>>> import numpy as np
>>> from numpy import linalg as LA
>>> np.set_printoptions(precision=3, suppress=True, linewidth=100)
>>> def tidy(a):
...     return np.round(a, 3) + 0
... 
>>> F = np.loadtxt("x.csv", delimiter=",")
>>> F
array([[ -7.,  -1., -14., -20.],
       [-10.,  -4., -10., -22.],
       [-10.,  -1.,  -3., -12.],
       [ 10.,   1.,  10.,  19.]])
>>> LA.cond(F) > 100
np.True_
>>> tidy(np.abs(LA.svd(F)[2][-1]))
array([0.425, 0.554, 0.493, 0.518])
>>> tidy(LA.norm(F, 2) / LA.norm(F))
np.float64(0.987)
>>> [round(float(x), 3) for x in LA.svd(F, compute_uv=False)[:3]]
[45.895, 6.944, 2.716]
>>> U, sig, Vt = LA.svd(F)
>>> np.argmax(sig[:-1] / (sig[1:] + 1e-6)) + 1
np.int64(3)
>>> M2 = U[:, :3] @ np.diag(sig[:3]) @ Vt[:3]
>>> LA.matrix_rank(F, rtol=0.05)
np.int64(3)
>>> tidy(np.abs(F - M2).max())
np.float64(0.061)
>>> tidy(LA.norm(F - M2) / LA.norm(F))
np.float64(0.003)
>>> F.reshape(2, -1)
array([[ -7.,  -1., -14., -20., -10.,  -4., -10., -22.],
       [-10.,  -1.,  -3., -12.,  10.,   1.,  10.,  19.]])
>>> t3 = F.reshape(4, 2, -1)
>>> t3.shape
(4, 2, 2)
>>> t3.sum(axis=1)
array([[-21., -21.],
       [-20., -26.],
       [-13., -13.],
       [ 20.,  20.]])
>>> np.einsum("ihd,jhd->hij", t3, t3).shape
(2, 4, 4)
>>> hat = np.triu(np.array([[4, -1, -2, -2], [5, 5, 1, -3], [-2, 0, -4, -3], [2, 1, 4, 2]]), 1) + np.eye(4)
>>> M2 = hat @ F @ LA.inv(hat)
>>> tidy(np.poly(M2))
array([  1.,  -5., -23.,  45., 126.])
>>> tidy(LA.det(M2))
np.float64(126.0)
>>> hat @ F - F @ hat
array([[  10.,   -3.,  -17.,  -51.],
       [ -40.,  -14.,  -49., -131.],
       [ -30.,  -13.,  -49.,  -89.],
       [   0.,   10.,   19.,   53.]])
>>> K = np.loadtxt("layer3.csv", delimiter=",")
>>> K
array([[-3.,  0., -1.],
       [ 0.,  2.,  0.],
       [ 0.,  0.,  0.]])
>>> # 2 blocks once reordered
>>> LA.cond(K) > 100
np.True_
>>> LA.matrix_rank(K, rtol=0.1)
np.int64(2)
>>> tidy(LA.norm(K, 2) / LA.norm(K))
np.float64(0.845)
>>> (K != 0).astype(int)
array([[1, 0, 1],
       [0, 1, 0],
       [0, 0, 0]])
>>> tidy(np.sort(LA.eigvals(K).real))
array([-3.,  0.,  2.])
>>> E = np.load("m.npy")
>>> E
array([[3., 1., 0., 0.],
       [0., 3., 1., 0.],
       [0., 0., 3., 1.],
       [0., 0., 0., 3.]])
>>> # triangular, det is the product of the diagonal
>>> tidy(LA.eigvals(E).sum().real)
np.float64(12.0)
>>> tidy(LA.det(2 * E)), tidy(LA.det(E))
(np.float64(1296.0), np.float64(81.0))
>>> np.poly(E)
array([   1.,  -12.,   54., -108.,   81.])
>>> tidy(LA.det(E[::-1]))
np.float64(81.0)
>>> np.einsum("ij,ji->", E, E)
np.float64(36.0)
>>> M2 = np.array([[3, 3, 0], [3, -1, -3], [-2, -1, -2], [0, -2, 0]])
>>> E @ M2
array([[ 12.,   8.,  -3.],
       [  7.,  -4., -11.],
       [ -6.,  -5.,  -6.],
       [  0.,  -6.,   0.]])
>>> np.vstack([E, M2.T]).shape
(7, 4)
>>> LA.matrix_rank(np.vstack([E, M2.T]))
np.int64(4)
>>> LA.matrix_rank(E @ M2)
np.int64(3)
>>> np.einsum("ij,ij->i", E, E)
array([10., 10., 10.,  9.])
>>> np.einsum("ij->j", E)
array([3., 4., 4., 4.])
>>> J = np.tanh(np.array([[0.4, 1.8],
...     [-0.3, -0.5],
...     [1.1, -0.2],
...     [-0.9, 1.2],
...     [-0.6, -0.8],
...     [1.9, -0.8],
...     [-0.7, 0.5],
...     [-1.5, -0.3],
...     [0.6, 1.6],
...     [0.2, -0.9],
...     [1.0, -1.2]]) @ np.array([[-0.2, 0.3, -0.7], [-0.2, 0.5, 0.5]]))
>>> tidy(J)
array([[-0.414,  0.77 ,  0.551],
       [ 0.159, -0.327, -0.04 ],
       [-0.178,  0.226, -0.701],
       [-0.06 ,  0.319,  0.843],
       [ 0.273, -0.523,  0.02 ],
       [-0.217,  0.168, -0.939],
       [ 0.04 ,  0.04 ,  0.629],
       [ 0.345, -0.537,  0.716],
       [-0.414,  0.753,  0.363],
       [ 0.139, -0.371, -0.53 ],
       [ 0.04 , -0.291, -0.862]])
>>> C2 = np.cov(J, rowvar=False)
>>> C2.shape
(3, 3)
>>> np.argwhere(np.triu(np.abs(np.corrcoef(J.T)) > 0.8, 1))
array([[0, 1]])
>>> tidy(C2)
array([[ 0.066, -0.116,  0.006],
       [-0.116,  0.223,  0.074],
       [ 0.006,  0.074,  0.445]])
>>> tidy(J.std(axis=0))
array([0.245, 0.45 , 0.636])
>>> np.argsort(-J.std(axis=0).round(6), kind="stable")
array([2, 1, 0])
>>> tidy(np.corrcoef(J.T))
array([[ 1.   , -0.959,  0.038],
       [-0.959,  1.   ,  0.235],
       [ 0.038,  0.235,  1.   ]])
>>> hat = J @ LA.solve(J.T @ J, J.T)
>>> tidy(hat @ J[:, 0])
array([-0.414,  0.159, -0.178, -0.06 ,  0.273, -0.217,  0.04 ,  0.345, -0.414,  0.139,  0.04 ])
>>> tidy(np.trace(hat))
np.float64(3.0)
